$ ipython --no-banner

In [1]: import numpy as np

In [2]: np.set_printoptions(suppress=True, linewidth=140)

In [3]: E = np.load("block4.npy")

In [4]: E
Out[4]: 
array([[ 0,  2, -1, -1,  2, -2],
       [-2,  0, -1, -1,  1,  0],
       [ 1,  1,  0,  0, -1,  0],
       [ 1,  1,  0,  0,  3,  1],
       [-2, -1,  1, -3,  0,  3],
       [ 2,  0,  0, -1, -3,  0]])

In [5]: np.round(np.linalg.svd(E, compute_uv=False), 3)
Out[5]: array([5.313, 5.313, 2.874, 2.874, 0.721, 0.721])

In [6]: E.sum(axis=0)
Out[6]: array([ 0,  3, -1, -6,  2,  2])

In [7]: np.linalg.matrix_rank(E)
Out[7]: np.int64(6)

In [8]: np.abs(E).max()
Out[8]: np.int64(3)

In [9]: O, R = np.linalg.qr(E)

In [10]: np.allclose(R.T @ R, E.T @ E)
Out[10]: True

In [11]: np.round(O @ R, 3) + 0
Out[11]: 
array([[ 0.,  2., -1., -1.,  2., -2.],
       [-2.,  0., -1., -1.,  1.,  0.],
       [ 1.,  1.,  0.,  0., -1.,  0.],
       [ 1.,  1.,  0.,  0.,  3.,  1.],
       [-2., -1.,  1., -3.,  0.,  3.],
       [ 2.,  0.,  0., -1., -3.,  0.]])

In [12]: np.round(np.trace(O @ O.T), 3)
Out[12]: np.float64(6.0)

In [13]: np.round(np.abs(np.diag(R)), 3)
Out[13]: array([3.742, 2.42 , 1.21 , 2.84 , 2.872, 1.354])

In [14]: np.round(O.T @ O, 3) + 0
Out[14]: 
array([[1., 0., 0., 0., 0., 0.],
       [0., 1., 0., 0., 0., 0.],
       [0., 0., 1., 0., 0., 0.],
       [0., 0., 0., 1., 0., 0.],
       [0., 0., 0., 0., 1., 0.],
       [0., 0., 0., 0., 0., 1.]])

In [15]: m1 = np.load("dump.npy")

In [16]: m1
Out[16]: 
array([[ 0.,  3.,  3.,  1.,  0., -4.],
       [ 4., -3.,  4., -5., -4., -5.],
       [ 3.,  4., -2.,  3., -4.,  1.],
       [ 0.,  0.,  0., -7., -6.,  6.],
       [ 0.,  0.,  0.,  2., -9., -8.],
       [ 0.,  0.,  0.,  5.,  6.,  6.]])

In [17]: rng = np.random.default_rng(583159)

In [18]: labels = rng.permutation(6)

In [19]: labels
Out[19]: array([1, 0, 2, 4, 3, 5])

In [20]: Y = m1[labels][:, labels]

In [21]: np.trace(Y)
Out[21]: np.float64(-15.0)

In [22]: np.round(np.sort(np.abs(np.linalg.eigvals(Y))), 3)
Out[22]: array([ 3.795,  5.392,  6.572,  6.597, 10.291, 10.291])

In [23]: f = np.array([-2, 0, -1])

In [24]: np.array([np.convolve(row, f, "same") for row in m1])
Out[24]: 
array([[ -6.,  -6.,  -5.,  -3.,   7.,   0.],
       [  6., -12.,  13.,   4.,  15.,   4.],
       [ -8.,   1., -10.,  10.,  -5.,   4.],
       [  0.,   0.,  14.,  12.,  -5.,   6.],
       [  0.,   0.,  -4.,  18.,  14.,   9.],
       [  0.,   0., -10., -12., -17.,  -6.]])

In [25]: np.correlate(m1[1], m1[4], "full")
Out[25]: array([-32., -12.,   3.,  -2.,  85.,  66.,  37., -10.,   0.,   0.,   0.])

In [26]: np.convolve(m1[1], f)
Out[26]: array([ -8.,   6., -12.,  13.,   4.,  15.,   4.,   5.])

In [27]: np.polyval(f, m1[1])
Out[27]: array([-33., -19., -33., -51., -33., -51.])

In [28]: def softmax(z):
    ...:     e = np.exp(z - z.max(axis=-1, keepdims=True))
    ...:     return e / e.sum(axis=-1, keepdims=True)
    ...: 

In [29]: np.round(softmax(m1).sum(axis=1), 3)
Out[29]: array([1., 1., 1., 1., 1., 1.])

In [30]: np.round(softmax(10 * m1[2]), 3) + 0
Out[30]: array([0., 1., 0., 0., 0., 0.])

In [31]: scores = m1 @ m1.T / np.sqrt(6)

In [32]: np.round(softmax(scores + np.triu(np.full(scores.shape, -np.inf), 1)), 3) + 0
Out[32]: 
array([[1., 0., 0., 0., 0., 0.],
       [0., 1., 0., 0., 0., 0.],
       [0., 0., 1., 0., 0., 0.],
       [0., 0., 0., 1., 0., 0.],
       [0., 0., 0., 0., 1., 0.],
       [0., 0., 0., 0., 0., 1.]])

In [33]: np.round(softmax(scores)[2] @ m1, 3)
Out[33]: array([ 2.999,  3.999, -2.   ,  3.   , -4.001,  0.998])

In [34]: np.round(softmax(scores), 3) + 0
Out[34]: 
array([[0.6  , 0.001, 0.   , 0.   , 0.399, 0.   ],
       [0.   , 1.   , 0.   , 0.   , 0.   , 0.   ],
       [0.   , 0.   , 1.   , 0.   , 0.   , 0.   ],
       [0.   , 0.   , 0.   , 1.   , 0.   , 0.   ],
       [0.   , 0.   , 0.   , 0.   , 1.   , 0.   ],
       [0.   , 0.   , 0.   , 0.   , 0.   , 1.   ]])

In [35]: vec = np.array([-2, 2, 2, -2, 0, -1])

In [36]: h1 = np.maximum(m1 @ vec, 0)

In [37]: np.round(np.tanh(m1 @ vec), 3)
Out[37]: array([ 1.   ,  1.   , -1.   ,  1.   ,  0.999, -1.   ])

In [38]: m1 * (h1 > 1e-9)[:, None]
Out[38]: 
array([[ 0.,  3.,  3.,  1.,  0., -4.],
       [ 4., -3.,  4., -5., -4., -5.],
       [ 0.,  0., -0.,  0., -0.,  0.],
       [ 0.,  0.,  0., -7., -6.,  6.],
       [ 0.,  0.,  0.,  2., -9., -8.],
       [ 0.,  0.,  0.,  0.,  0.,  0.]])

In [39]: h1
Out[39]: array([14.,  9.,  0.,  8.,  4.,  0.])

In [40]: X = np.load("layer15.npy")

In [41]: X.round(3)
Out[41]: 
array([[-0.342,  3.282,  0.461,  0.874, -0.135, -2.029],
       [-1.027,  0.181, -2.852, -2.307, -0.36 , -1.153],
       [ 0.57 ,  0.571, -1.942,  1.894, -2.475,  1.366],
       [-0.342,  1.728, -1.021, -0.048,  2.43 ,  2.438],
       [-3.537,  0.085,  1.073, -0.078, -1.133,  1.02 ],
       [-1.369, -1.37 , -1.301,  2.514,  1.593, -1.304]])

In [42]: cov = X.T @ X

In [43]: np.round(np.linalg.eigvalsh(cov)[::-1], 3)
Out[43]: array([16., 16., 16., 16., 16., 16.])

In [44]: np.round(np.diag(cov), 3)
Out[44]: array([16., 16., 16., 16., 16., 16.])

In [45]: np.allclose(X, X.T)
Out[45]: False

In [46]: round(np.abs(np.linalg.eigvals(X)).max(), 3)
Out[46]: np.float64(4.0)

In [47]: round(np.linalg.det(X), 3)
Out[47]: np.float64(-4096.0)

In [48]: J = np.load("x.npy")

In [49]: J
Out[49]: 
array([[1.  , 0.9 , 0.81],
       [0.9 , 1.  , 0.9 ],
       [0.81, 0.9 , 1.  ]])

In [50]: np.round(softmax(X[3]), 3)
Out[50]: array([0.023, 0.185, 0.012, 0.031, 0.373, 0.376])

In [51]: np.round(softmax(X[3] + 2), 3)
Out[51]: array([0.023, 0.185, 0.012, 0.031, 0.373, 0.376])

In [52]: scores = X @ X.T / np.sqrt(6)

In [53]: np.round(softmax(scores), 3)
Out[53]: 
array([[0.993, 0.001, 0.001, 0.001, 0.001, 0.001],
       [0.001, 0.993, 0.001, 0.001, 0.001, 0.001],
       [0.001, 0.001, 0.993, 0.001, 0.001, 0.001],
       [0.001, 0.001, 0.001, 0.993, 0.001, 0.001],
       [0.001, 0.001, 0.001, 0.001, 0.993, 0.001],
       [0.001, 0.001, 0.001, 0.001, 0.001, 0.993]])

In [54]: softmax(scores).round(6).argmax(axis=1)
Out[54]: array([0, 1, 2, 3, 4, 5])

In [55]: M = np.loadtxt("data.csv", delimiter=",")

In [56]: M.round(3)
Out[56]: 
array([[-2.708,  2.117,  4.461,  1.323, -0.897,  0.744, -0.93 ],
       [ 2.117,  1.515, -0.829,  2.385, -1.949,  0.706,  0.545],
       [ 4.461, -0.829, -3.53 ,  0.169,  0.848,  3.011, -1.281],
       [ 1.323,  2.385,  0.169,  1.636, -2.199,  3.568,  1.286],
       [-0.897, -1.949,  0.848, -2.199,  4.06 ,  1.976, -0.638],
       [ 0.744,  0.706,  3.011,  3.568,  1.976, -2.075,  3.084],
       [-0.93 ,  0.545, -1.281,  1.286, -0.638,  3.084, -0.897]])

In [57]: np.unique(M.round(6), axis=0).shape
Out[57]: (7, 7)

In [58]: np.abs(np.diag(np.linalg.qr(M)[1])) > 1e-9
Out[58]: array([ True,  True,  True,  True,  True,  True, False])

In [59]: np.allclose(M[:-1].T @ np.linalg.lstsq(M[:-1].T, M[-1])[0], M[-1])
Out[59]: True

In [60]: np.linalg.lstsq(M[:-1].T, M[-1])[2]
Out[60]: np.int32(6)

In [61]: np.round(M @ np.linalg.pinv(M) @ M, 3)
Out[61]: 
array([[-2.708,  2.117,  4.461,  1.323, -0.897,  0.744, -0.93 ],
       [ 2.117,  1.515, -0.829,  2.385, -1.949,  0.706,  0.545],
       [ 4.461, -0.829, -3.53 ,  0.169,  0.848,  3.011, -1.281],
       [ 1.323,  2.385,  0.169,  1.636, -2.199,  3.568,  1.286],
       [-0.897, -1.949,  0.848, -2.199,  4.06 ,  1.976, -0.638],
       [ 0.744,  0.706,  3.011,  3.568,  1.976, -2.075,  3.084],
       [-0.93 ,  0.545, -1.281,  1.286, -0.638,  3.084, -0.897]])

In [62]: rk = np.linalg.matrix_rank(M)

In [63]: rk
Out[63]: np.int64(6)

In [64]: null = np.linalg.svd(M)[2][rk:].T

In [65]: null.shape
Out[65]: (7, 1)

In [66]: np.allclose(M @ null, 0)
Out[66]: True

In [67]: [int(np.linalg.matrix_rank(M[:, :j + 1])) for j in range(7)]
Out[67]: [1, 2, 3, 4, 5, 6, 6]

In [68]: round(np.linalg.eigvalsh(M).min(), 3)
Out[68]: np.float64(-9.0)

In [69]: np.all(np.linalg.eigvalsh(M) > 0)
Out[69]: np.False_

In [70]: np.linalg.matrix_rank(M, rtol=0.1)
Out[70]: np.int64(6)

In [71]: np.linalg.cond(M) > 100
Out[71]: np.True_

In [72]: W0 = np.load("run14.npy")

In [73]: W0
Out[73]: 
array([[ 0,  0,  0],
       [ 3,  0, -1],
       [ 3,  0, -1],
       [ 0,  0,  0],
       [ 3,  0, -1],
       [ 0,  0,  0],
       [ 5,  2,  2],
       [ 0, -2, -2],
       [ 0,  0,  0],
       [ 0, -2, -2],
       [ 0,  0,  0],
       [ 2,  2,  3],
       [ 3,  0, -1],
       [ 0, -2, -2],
       [ 0,  0,  0],
       [ 0,  0,  0],
       [ 2,  0,  1],
       [ 2,  2,  3],
       [ 2,  0,  1],
       [ 3,  0, -1],
       [ 0,  0,  0],
       [ 5,  2,  2],
       [ 2,  0,  1],
       [ 0,  0,  0],
       [ 0,  0,  0],
       [ 0,  0,  0],
       [ 5,  2,  2],
       [ 0,  0,  0],
       [ 0, -2, -2],
       [ 5,  2,  2],
       [ 0,  0,  0],
       [ 0,  0,  0],
       [ 0, -2, -2],
       [ 0,  0,  0]])

In [74]: hat = W0 @ np.linalg.solve(W0.T @ W0, W0.T)

In [75]: np.round(hat @ W0[:, 2], 3)
Out[75]: 
array([ 0., -1., -1.,  0., -1.,  0.,  2., -2.,  0., -2.,  0.,  3., -1., -2.,  0.,  0.,  1.,  3.,  1., -1.,  0.,  2.,  1.,  0.,  0.,  0.,
        2.,  0., -2.,  2.,  0.,  0., -2.,  0.])

In [76]: np.round(np.diag(hat), 3)
Out[76]: 
array([0.   , 0.144, 0.144, 0.   , 0.144, 0.   , 0.162, 0.148, 0.   , 0.148, 0.   , 0.164, 0.144, 0.148, 0.   , 0.   , 0.189, 0.164, 0.189,
       0.144, 0.   , 0.162, 0.189, 0.   , 0.   , 0.   , 0.162, 0.   , 0.148, 0.162, 0.   , 0.   , 0.148, 0.   ])

In [77]: np.round(np.linalg.eigvalsh(hat), 3) + 0
Out[77]: 
array([0., 0., 0., 0., 0., 0., 0., 0., 0., 0., 0., 0., 0., 0., 0., 0., 0., 0., 0., 0., 0., 0., 0., 0., 0., 0., 0., 0., 0., 0., 0., 1., 1.,
       1.])

In [78]: np.linalg.matrix_rank(np.eye(34) - hat)
Out[78]: np.int64(31)
